% ipython --no-banner

In [1]: import numpy as np

In [2]: import numpy.linalg as la

In [3]: np.set_printoptions(precision=1, suppress=True, linewidth=120, legacy="1.25")

In [4]: def rnd(a):
   ...:     return np.round(a, 1) + 0
   ...: 

In [5]: W0 = np.load("sample11.npy")

In [6]: W0
Out[6]: 
array([[0, 1, 0, 0],
       [2, 0, 1, 1],
       [2, 2, 1, 0],
       [2, 2, 1, 0]])

In [7]: la.matrix_rank(W0, rtol=0.1)
Out[7]: 2

In [8]: np.argsort(-la.norm(W0, axis=0).round(6), kind="stable")[:3]
Out[8]: array([0, 1, 2])

In [9]: rnd(la.norm(W0, 2) / la.norm(W0))
Out[9]: 0.9

In [10]: [round(float(x), 1) for x in la.svd(W0, compute_uv=False)[:3]]
Out[10]: [4.6, 1.8, 0.4]

In [11]: Uu, sv, VT = la.svd(W0)

In [12]: np.argmax(sv[:-1] / (sv[1:] + 1e-6)) + 1
Out[12]: 3

In [13]: Y = Uu[:, :3] @ np.diag(sv[:3]) @ VT[:3]

In [14]: rnd(la.norm(W0 - Y) / la.norm(W0))
Out[14]: 0.0

In [15]: Uu, sv, VT = la.svd(W0)

In [16]: vecs = VT[:(sv > 1e-8).sum()]

In [17]: rng = np.random.default_rng(9631)

In [18]: x0 = W0[1] + -1 * W0[0] + rng.integers(2) * np.eye(4)[3]

In [19]: x0
Out[19]: array([ 2., -1.,  1.,  2.])

In [20]: rnd(vecs.T @ vecs)
Out[20]: 
array([[0.8, 0. , 0.4, 0. ],
       [0. , 1. , 0. , 0. ],
       [0.4, 0. , 0.2, 0. ],
       [0. , 0. , 0. , 1. ]])

In [21]: rnd(np.diag(vecs.T @ vecs))
Out[21]: array([0.8, 1. , 0.2, 1. ])

In [22]: la.matrix_rank(np.vstack([W0, x0]))
Out[22]: 3

In [23]: hat = np.triu(np.array([[1, -2, -3, 2], [1, -3, -2, 0], [1, 0, 0, -3], [-1, 3, -1, 0]]), 1) + np.eye(4)

In [24]: Y = hat @ W0 @ la.inv(hat)

In [25]: Y
Out[25]: 
array([[  -6.,  -13.,  -47., -131.],
       [  -2.,   -8.,  -23.,  -64.],
       [  -4.,  -12.,  -38., -106.],
       [   2.,    6.,   19.,   53.]])

In [26]: la.matrix_rank(Y)
Out[26]: 3

In [27]: [round(float(x), 1) for x in la.svd(Y, compute_uv=False)[:3]]
Out[27]: [200.8, 1.9, 0.0]

In [28]: Y = np.array([[0, 1, 3], [3, 2, 1], [0, 1, 1]])

In [29]: K = np.triu(Y)

In [30]: K
Out[30]: 
array([[0, 1, 3],
       [0, 2, 1],
       [0, 0, 1]])

In [31]: rnd(np.trace(la.pinv(K) @ K))
Out[31]: 2.0

In [32]: np.abs(np.diag(la.qr(K)[1])) > 1e-9
Out[32]: array([False,  True,  True])

In [33]: np.unique(K.round(6), axis=0).shape
Out[33]: (3, 3)

In [34]: np.allclose(K[:-1].T @ la.lstsq(K[:-1].T, K[-1])[0], K[-1])
Out[34]: True

In [35]: M = np.load("run1.npy")

In [36]: M
Out[36]: 
array([[0, 0, 1, 0],
       [0, 1, 0, 0],
       [1, 0, 0, 0],
       [0, 0, 0, 1]])

In [37]: np.einsum("ij,ji->", M, M)
Out[37]: 4

In [38]: np.poly(M)
Out[38]: array([ 1., -2.,  0.,  2., -1.])

In [39]: rnd(la.eigvals(M))
Out[39]: array([ 1., -1.,  1.,  1.])

In [40]: rnd(la.det(M[::-1]))
Out[40]: -1.0
